>>> import numpy as np
>>> import numpy.linalg as la
>>> np.set_printoptions(suppress=True, linewidth=160)
>>> tidy = lambda a: np.round(a, 3) + 0
>>> X = np.loadtxt("mat.csv", delimiter=",")
>>> X
array([[0., 1., 0., 0., 0., 0., 0.],
       [1., 0., 0., 0., 0., 0., 0.],
       [0., 0., 1., 0., 0., 0., 0.],
       [0., 0., 0., 0., 0., 0., 1.],
       [0., 0., 0., 0., 0., 1., 0.],
       [0., 0., 0., 0., 1., 0., 0.],
       [0., 0., 0., 1., 0., 0., 0.]])
>>> Y = la.inv(X)
>>> tidy(la.cond(X))
np.float64(1.0)
>>> np.allclose(Y, X.T)
True
>>> (np.abs(Y) > 1e-9).astype(int)
array([[0, 1, 0, 0, 0, 0, 0],
       [1, 0, 0, 0, 0, 0, 0],
       [0, 0, 1, 0, 0, 0, 0],
       [0, 0, 0, 0, 0, 0, 1],
       [0, 0, 0, 0, 0, 1, 0],
       [0, 0, 0, 0, 1, 0, 0],
       [0, 0, 0, 1, 0, 0, 0]])
>>> tidy(la.det(X) * la.det(Y))
np.float64(1.0)
>>> X @ Y
array([[1., 0., 0., 0., 0., 0., 0.],
       [0., 1., 0., 0., 0., 0., 0.],
       [0., 0., 1., 0., 0., 0., 0.],
       [0., 0., 0., 1., 0., 0., 0.],
       [0., 0., 0., 0., 1., 0., 0.],
       [0., 0., 0., 0., 0., 1., 0.],
       [0., 0., 0., 0., 0., 0., 1.]])
>>> tidy(la.inv(Y))
array([[0., 1., 0., 0., 0., 0., 0.],
       [1., 0., 0., 0., 0., 0., 0.],
       [0., 0., 1., 0., 0., 0., 0.],
       [0., 0., 0., 0., 0., 0., 1.],
       [0., 0., 0., 0., 0., 1., 0.],
       [0., 0., 0., 0., 1., 0., 0.],
       [0., 0., 0., 1., 0., 0., 0.]])
>>> Y
array([[0., 1., 0., 0., 0., 0., 0.],
       [1., 0., 0., 0., 0., 0., 0.],
       [0., 0., 1., 0., 0., 0., 0.],
       [0., 0., 0., 0., 0., 0., 1.],
       [0., 0., 0., 0., 0., 1., 0.],
       [0., 0., 0., 0., 1., 0., 0.],
       [0., 0., 0., 1., 0., 0., 0.]])
>>> Uu, s, vt = la.svd(X, full_matrices=False)
>>> s
array([1., 1., 1., 1., 1., 1., 1.])
>>> tidy(np.sqrt((s ** 2).sum())), tidy(la.norm(X))
(np.float64(2.646), np.float64(2.646))
>>> np.allclose(Uu * s @ vt, X)
True
>>> (s > 1e-8).sum()
np.int64(7)
>>> s / s[0]
array([1., 1., 1., 1., 1., 1., 1.])
